In [1]: import numpy as np

In [2]: import numpy.linalg as la

In [3]: np.set_printoptions(suppress=True, linewidth=160)

In [4]: K = np.load("test13.npy")

In [5]: K
Out[5]: 
array([[ 3,  3,  2,  3],
       [ 3,  0,  3,  0],
       [ 1,  3,  3,  3],
       [-3,  3, -4,  3]])

In [6]: # columns 1 and 3 are equal

In [7]: B = K / np.sqrt((K ** 2).mean(axis=1, keepdims=True))

In [8]: la.matrix_rank(B) == la.matrix_rank(K)
Out[8]: np.True_

In [9]: r0 = np.array([0, 0])

In [10]: print(np.correlate(K[0], K[3], "full"))
[  9  -3   3   1 -15   3  -9]

In [11]: np.array([np.convolve(row, r0, "same") for row in K])
Out[11]: 
array([[0, 0, 0, 0],
       [0, 0, 0, 0],
       [0, 0, 0, 0],
       [0, 0, 0, 0]])

In [12]: G = K.T @ K

In [13]: np.trace(G), (K ** 2).sum()
Out[13]: (np.int64(120), np.int64(120))

In [14]: la.matrix_rank(G)
Out[14]: np.int64(3)

In [15]: (K @ K.T).shape
Out[15]: (4, 4)

In [16]: B = np.array([[2, 9, 4, 3, -4, -5],
    ...:     [2, -6, 0, 2, -7, 2],
    ...:     [-4, -4, -4, 3, 2, 2],
    ...:     [-2, 4, 3, -4, -5, 4],
    ...:     [8, 9, 7, 1, -8, -4]])

In [17]: E = B.T @ B

In [18]: E
Out[18]: 
array([[ 92,  86,  74,  14, -84, -54],
       [ 86, 230, 127,  -4, -94, -85],
       [ 74, 127,  90,  -5, -95, -44],
       [ 14,  -4,  -5,  39,  -8, -25],
       [-84, -94, -95,  -8, 158,  22],
       [-54, -85, -44, -25,  22,  65]])

In [19]: # looks like rank 5

In [20]: Uu, s, vt = la.svd(E)

In [21]: s.round(4) + 0
Out[21]: array([466.1221, 109.5259,  70.9941,  26.0047,   1.3532,   0.    ])

In [22]: B = Uu[:, :5] @ np.diag(s[:5]) @ vt[:5]

In [23]: np.round(la.norm(E - B, 2), 4), np.round(s[5], 4)
Out[23]: (np.float64(0.0), np.float64(0.0))
